In [1]: import numpy as np

In [2]: from numpy import linalg as LA

In [3]: np.set_printoptions(precision=2, suppress=True, linewidth=140, floatmode="fixed")

In [4]: rnd = lambda a: np.round(a, 2) + 0

In [5]: mat = np.array([[3.0, -3.0, 0.0], [-2.0, 1.0, 0.0], [0.0, 0.0, 1.0]])

In [6]: t = np.radians(36)

In [7]: R = np.eye(3)

In [8]: R[2, 2] = R[1, 1] = np.cos(t)

In [9]: R[2, 1], R[1, 2] = -np.sin(t), np.sin(t)

In [10]: rnd(R)
Out[10]: 
array([[ 1.00,  0.00,  0.00],
       [ 0.00,  0.81,  0.59],
       [ 0.00, -0.59,  0.81]])

In [11]: other = mat @ R.T

In [12]: rnd(other)
Out[12]: 
array([[ 3.00, -2.43,  1.76],
       [-2.00,  0.81, -0.59],
       [ 0.00,  0.59,  0.81]])

In [13]: rnd(np.abs(other - mat).max(axis=0))
Out[13]: array([0.00, 0.59, 1.76])

In [14]: rng = np.random.default_rng(81)

In [15]: other = mat + rng.integers(-2, 3, (3, 1)) @ rng.integers(-2, 3, (1, 3))

In [16]: other
Out[16]: 
array([[ 5.00, -5.00, -4.00],
       [-2.00,  1.00,  0.00],
       [ 2.00, -2.00, -3.00]])

In [17]: LA.matrix_rank(other - mat, tol=1e-8)
Out[17]: np.int64(1)

In [18]: m1 = np.array([[0.8, -1.3, 0.4], [-0.1, 1.4, -0.6], [-0.4, 0.8, -0.8]])

In [19]: m1[:, 2] *= 5

In [20]: m1
Out[20]: 
array([[ 0.80, -1.30,  2.00],
       [-0.10,  1.40, -3.00],
       [-0.40,  0.80, -4.00]])

In [21]: x0 = np.array([-2, -4, -2])

In [22]: rhs = m1 @ x0

In [23]: coef, lr = np.zeros(3), 1 / LA.norm(m1, 2) ** 2

In [24]: for i in range(6):
    ...:     coef -= lr * m1.T @ (m1 @ coef - rhs)
    ...:     if i % 2 == 0: print(i, round(LA.norm(m1 @ coef - rhs), 2))
    ...: 
0 3.38
2 3.24
4 3.11

In [25]: print(rnd(LA.cond(m1)))
11.64

In [26]: rnd(coef)
Out[26]: array([-0.03, -0.20, -0.90])

In [27]: feats = np.load("x.npy")

In [28]: feats
Out[28]: 
array([[ 1.23,  0.12,  2.08,  0.53],
       [ 0.67, -0.10,  2.23,  0.68],
       [ 0.81, -0.39,  1.97,  0.90],
       [ 0.62,  0.05,  1.79,  0.71],
       [ 0.74,  0.46,  2.10,  0.35],
       [ 1.18,  1.08,  1.64, -0.37],
       [ 0.89,  1.20,  2.60,  0.17],
       [ 0.68,  1.54,  2.10,  0.34],
       [-0.13,  2.16, -0.01,  1.37],
       [-0.59,  2.11,  0.34,  1.28],
       [ 0.00,  2.01,  0.28,  0.94],
       [ 0.04,  2.18,  0.19,  0.75]])

In [29]: Xs = feats - feats.mean(axis=0)

In [30]: Uu, sv, Vh = LA.svd(Xs, full_matrices=False)

In [31]: print(np.searchsorted(np.cumsum(sv ** 2) / (sv ** 2).sum(), 0.9) + 1)
2

In [32]: print(np.abs(Uu[:, 0]).argmax())
8

In [33]: (np.sign(Uu[:, 0]) == np.sign(Uu[0, 0])).astype(int)
Out[33]: array([1, 1, 1, 1, 1, 1, 1, 1, 0, 0, 0, 0])

In [34]: Xs = (feats - feats.mean(axis=0)) / feats.std(axis=0)

In [35]: np.argwhere(np.abs(Xs) > 2)
Out[35]: 
array([[5, 3],
       [9, 0]])

In [36]: rnd(Xs.std(axis=0))
Out[36]: array([1.00, 1.00, 1.00, 1.00])

In [37]: coef = LA.lstsq(np.delete(Xs, 3, axis=1), Xs[:, 3])[0]

In [38]: print(rnd(coef))
[-1.02 -0.69 -0.32]

In [39]: rnd(1 - np.var(Xs[:, 3] - np.delete(Xs, 3, axis=1) @ coef))
Out[39]: np.float64(0.82)

In [40]: lab = rng.permutation(4)

In [41]: other = feats[:, lab] * rng.choice([-1, 1], 4)

In [42]: other
Out[42]: 
array([[-0.12, -2.08,  0.53, -1.23],
       [ 0.10, -2.23,  0.68, -0.67],
       [ 0.39, -1.97,  0.90, -0.81],
       [-0.05, -1.79,  0.71, -0.62],
       [-0.46, -2.10,  0.35, -0.74],
       [-1.08, -1.64, -0.37, -1.18],
       [-1.20, -2.60,  0.17, -0.89],
       [-1.54, -2.10,  0.34, -0.68],
       [-2.16,  0.01,  1.37,  0.13],
       [-2.11, -0.34,  1.28,  0.59],
       [-2.01, -0.28,  0.94, -0.00],
       [-2.18, -0.19,  0.75, -0.04]])

In [43]: Uu, _, Vh = LA.svd(feats.T @ other)

In [44]: lab
Out[44]: array([1, 2, 3, 0])

In [45]: rnd(LA.lstsq(feats, other)[0])
Out[45]: 
array([[ 0.00,  0.00,  0.00, -1.00],
       [-1.00,  0.00,  0.00,  0.00],
       [ 0.00, -1.00,  0.00,  0.00],
       [ 0.00,  0.00,  1.00,  0.00]])

In [46]: P = feats @ LA.solve(feats.T @ feats, feats.T)

In [47]: np.allclose(P @ P, P)
Out[47]: True

In [48]: rnd(np.trace(P))
Out[48]: np.float64(4.0)

In [49]: F = np.load("a.npy")

In [50]: F
Out[50]: 
array([[-2.00,  1.00,  1.00,  1.00,  1.00],
       [ 1.00, -2.00,  1.00,  1.00,  1.00],
       [ 1.00,  1.00, -2.00,  1.00,  1.00],
       [ 1.00,  1.00,  1.00, -2.00,  1.00],
       [ 1.00,  1.00,  1.00,  1.00, -2.00]])

In [51]: vals, evecs = LA.eigh(F)

In [52]: rnd(evecs.T @ F @ evecs)
Out[52]: 
array([[-3.00,  0.00,  0.00,  0.00,  0.00],
       [ 0.00, -3.00,  0.00,  0.00,  0.00],
       [ 0.00,  0.00, -3.00,  0.00,  0.00],
       [ 0.00,  0.00,  0.00, -3.00,  0.00],
       [ 0.00,  0.00,  0.00,  0.00,  2.00]])

In [53]: rnd(LA.eigvalsh(F + 3 * np.eye(5)))
Out[53]: array([0.00, 0.00, 0.00, 0.00, 5.00])

In [54]: rnd(evecs @ np.diag(vals) @ evecs.T)
Out[54]: 
array([[-2.00,  1.00,  1.00,  1.00,  1.00],
       [ 1.00, -2.00,  1.00,  1.00,  1.00],
       [ 1.00,  1.00, -2.00,  1.00,  1.00],
       [ 1.00,  1.00,  1.00, -2.00,  1.00],
       [ 1.00,  1.00,  1.00,  1.00, -2.00]])

In [55]: rnd(LA.svd(F, compute_uv=False))
Out[55]: array([3.00, 3.00, 3.00, 3.00, 2.00])

In [56]: print(rnd(np.abs(evecs[:, -1])))
[0.45 0.45 0.45 0.45 0.45]

In [57]: np.unique(vals.round(6) + 0, return_counts=True)[1]
Out[57]: array([4, 1])

In [58]: Q, R = LA.qr(feats)

In [59]: Q.shape, R.shape
Out[59]: ((12, 4), (4, 4))

In [60]: rnd(Q.T @ Q)
Out[60]: 
array([[1.00, 0.00, 0.00, 0.00],
       [0.00, 1.00, 0.00, 0.00],
       [0.00, 0.00, 1.00, 0.00],
       [0.00, 0.00, 0.00, 1.00]])

In [61]: print(rnd(Q @ R))
[[ 1.23  0.12  2.08  0.53]
 [ 0.67 -0.10  2.23  0.68]
 [ 0.81 -0.39  1.97  0.90]
 [ 0.62  0.05  1.79  0.71]
 [ 0.74  0.46  2.10  0.35]
 [ 1.18  1.08  1.64 -0.37]
 [ 0.89  1.20  2.60  0.17]
 [ 0.68  1.54  2.10  0.34]
 [-0.13  2.16 -0.01  1.37]
 [-0.59  2.11  0.34  1.28]
 [ 0.00  2.01  0.28  0.94]
 [ 0.04  2.18  0.19  0.75]]

In [62]: vals, evecs = LA.eig(F)

In [63]: rnd(np.sort(LA.eigvals(F.T)))
Out[63]: array([-3.00, -3.00, -3.00, -3.00,  2.00])

In [64]: print(rnd(np.prod(vals)))
162.0

In [65]: print(rnd(np.sort(LA.eigvals(F @ F))))
[4.00 9.00 9.00 9.00 9.00]

In [66]: print(rnd(F @ evecs[:, 0] - vals[0] * evecs[:, 0]))
[0.00 0.00 0.00 0.00 0.00]

In [67]: data = np.tanh(np.array([[1.0],
    ...:     [-0.4],
    ...:     [-0.6],
    ...:     [-0.4],
    ...:     [0.4],
    ...:     [-0.8],
    ...:     [-1.2],
    ...:     [-2.4],
    ...:     [-0.3],
    ...:     [-1.4],
    ...:     [0.9],
    ...:     [-0.2],
    ...:     [0.6],
    ...:     [0.1],
    ...:     [-0.7],
    ...:     [-0.8],
    ...:     [0.0],
    ...:     [1.2],
    ...:     [-1.2],
    ...:     [1.4],
    ...:     [-0.1],
    ...:     [-0.9],
    ...:     [-0.3],
    ...:     [0.9],
    ...:     [-2.4],
    ...:     [-1.2],
    ...:     [0.4]]) @ np.array([[-0.9, -1.1, -0.2]]))

In [68]: rnd(data)
Out[68]: 
array([[-0.72, -0.80, -0.20],
       [ 0.35,  0.41,  0.08],
       [ 0.49,  0.58,  0.12],
       [ 0.35,  0.41,  0.08],
       [-0.35, -0.41, -0.08],
       [ 0.62,  0.71,  0.16],
       [ 0.79,  0.87,  0.24],
       [ 0.97,  0.99,  0.45],
       [ 0.26,  0.32,  0.06],
       [ 0.85,  0.91,  0.27],
       [-0.67, -0.76, -0.18],
       [ 0.18,  0.22,  0.04],
       [-0.49, -0.58, -0.12],
       [-0.09, -0.11, -0.02],
       [ 0.56,  0.65,  0.14],
       [ 0.62,  0.71,  0.16],
       [ 0.00,  0.00,  0.00],
       [-0.79, -0.87, -0.24],
       [ 0.79,  0.87,  0.24],
       [-0.85, -0.91, -0.27],
       [ 0.09,  0.11,  0.02],
       [ 0.67,  0.76,  0.18],
       [ 0.26,  0.32,  0.06],
       [-0.67, -0.76, -0.18],
       [ 0.97,  0.99,  0.45],
       [ 0.79,  0.87,  0.24],
       [-0.35, -0.41, -0.08]])

In [69]: [round(float(x), 2) for x in LA.svd(data, compute_uv=False)[:3]]
Out[69]: [4.79, 0.28, 0.03]

In [70]: print(LA.matrix_rank(data, rtol=0.1))
1

In [71]: LA.cond(data) > 100
Out[71]: np.True_

In [72]: Xs = data - data.mean(axis=0)

In [73]: Uu, sv, Vh = LA.svd(Xs, full_matrices=False)

In [74]: np.abs(Uu[:, 0]).argmax()
Out[74]: np.int64(19)

In [75]: print(LA.matrix_rank(Xs))
3

In [76]: J = np.load("data.npy")

In [77]: J
Out[77]: 
array([[49, 11,  0,  0],
       [ 1,  3,  1,  0],
       [49, 11,  0,  0],
       [16,  0, 10,  3],
       [73,  3,  1,  0],
       [37,  0, 28, 11],
       [13, 35,  0,  0],
       [37,  3,  1,  0],
       [19,  3,  1,  0],
       [55, 27,  0,  0],
       [64,  0, 28,  5],
       [28,  3,  1,  0],
       [67, 11,  0,  0],
       [43,  0, 37, 16],
       [34, 43,  0,  0],
       [55,  0, 82, 45],
       [55,  0, 55, 26],
       [28, 75,  0,  0],
       [73,  0, 28,  3],
       [49,  0, 19,  2],
       [55,  0, 82, 45],
       [28, 51,  0,  0],
       [49, 35,  0,  0]])

In [78]: Q, evecs = LA.qr(J[:, :3])[0], LA.qr(J[:, 3:])[0]

In [79]: sv = LA.svd(Q.T @ evecs, compute_uv=False)

In [80]: (sv > 0.9).sum()
Out[80]: np.int64(1)

In [81]: rnd(sv)
Out[81]: array([0.98])

In [82]: rnd(LA.norm(Q @ Q.T - evecs @ evecs.T, 2))
Out[82]: np.float64(1.0)

In [83]: rnd(np.degrees(np.arccos(sv.clip(0, 1))))
Out[83]: array([11.92])

In [84]: E = np.load("test9.npy")

In [85]: E
Out[85]: 
array([[ 1.84, 10.43, 11.81],
       [ 0.37, 10.51,  8.37],
       [ 0.31, 10.09, 10.63],
       [-2.86,  8.85,  9.69],
       [-0.23,  9.41,  9.81],
       [-1.28, 10.94, 10.67],
       [ 1.08,  9.18, 11.15],
       [-0.42, 10.78, 10.38],
       [ 0.15,  9.05, 11.21],
       [-1.10,  9.40,  8.44],
       [-1.00,  9.58,  9.61],
       [-0.22, 10.22,  9.22],
       [-1.52,  9.66, 10.09],
       [ 0.53, 11.45,  9.80],
       [-1.52, 12.32, 11.18],
       [ 0.38,  9.80, 12.09],
       [-0.07,  9.33,  9.96],
       [ 0.20, 10.27, 10.12],
       [-0.74,  9.74, 10.21],
       [ 2.70, 10.80,  8.59],
       [ 0.08, 10.76,  7.99],
       [-0.62,  9.07, 10.38]])

In [86]: x0 = np.array([-4, 1, 2])

In [87]: rhs = E @ x0

In [88]: print(rnd(LA.lstsq(E, rhs)[0]))
[-4.00  1.00  2.00]

In [89]: rhs = rhs + 0.1 * rng.normal(size=22)

In [90]: print(rnd(rhs))
[26.80 25.75 30.18 39.73 30.09 37.43 26.98 33.26 30.94 30.70 32.86 29.43 36.05 28.95 40.64 32.41 29.53 29.77 33.06 17.38 26.37 32.26]

In [91]: coef, *_ = LA.lstsq(E, rhs)

In [92]: rnd(E.T @ (rhs - E @ coef))
Out[92]: array([0.00, 0.00, 0.00])

In [93]: print(rnd(coef))
[-3.99  1.00  2.00]

In [94]: [round(float(LA.norm(LA.solve(E.T @ E + lam * np.eye(3), E.T @ rhs))), 2) for lam in (0, 1, 10, 100)]
Out[94]: [4.57, 4.46, 3.72, 2.32]

In [95]: D = LA.norm(E[:, None] - E[None], axis=-1)

In [96]: print(D.shape)
(22, 22)

In [97]: D[13].round(6).argsort(kind="stable")[:4]
Out[97]: array([13, 17,  7, 11])

In [98]: print(rnd(D[:5, :5]))
[[0.00 3.74 1.96 5.39 3.05]
 [3.74 0.00 2.30 3.86 1.91]
 [1.96 2.30 0.00 3.53 1.19]
 [5.39 3.86 3.53 0.00 2.69]
 [3.05 1.91 1.19 2.69 0.00]]

In [99]: [round(float(x), 2) for x in LA.svd(E, compute_uv=False)[:3]]
Out[99]: [66.94, 5.5, 4.58]

In [100]: np.argsort(-LA.norm(E, axis=0).round(6), kind="stable")[:3]
Out[100]: array([2, 1, 0])

In [101]: rnd(np.abs(LA.svd(E)[2][-1]))
Out[101]: array([0.21, 0.69, 0.69])

In [102]: rnd(LA.norm(E, 2) / LA.norm(E))
Out[102]: np.float64(0.99)

In [103]: M = np.eye(5, dtype=int)[rng.permutation(5)]

In [104]: M
Out[104]: 
array([[0, 0, 0, 0, 1],
       [0, 0, 1, 0, 0],
       [0, 0, 0, 1, 0],
       [0, 1, 0, 0, 0],
       [1, 0, 0, 0, 0]])

In [105]: blk = np.stack([M, -3 * M, M[::-1]])

In [106]: print(rnd(LA.det(blk)))
[ -1.00 243.00  -1.00]

In [107]: blk.sum(axis=0)
Out[107]: 
array([[ 1,  0,  0,  0, -2],
       [ 0,  1, -2,  0,  0],
       [ 0,  0,  0, -1,  0],
       [ 0, -2,  1,  0,  0],
       [-2,  0,  0,  0,  1]])

In [108]: np.einsum("bij,cij->bc", blk, blk)
Out[108]: 
array([[  5, -15,   1],
       [-15,  45,  -3],
       [  1,  -3,   5]])

In [109]: LA.matrix_rank(blk)
Out[109]: array([5, 5, 5])

In [110]: (blk @ M.T).shape
Out[110]: (3, 5, 5)

In [111]: blk.shape
Out[111]: (3, 5, 5)
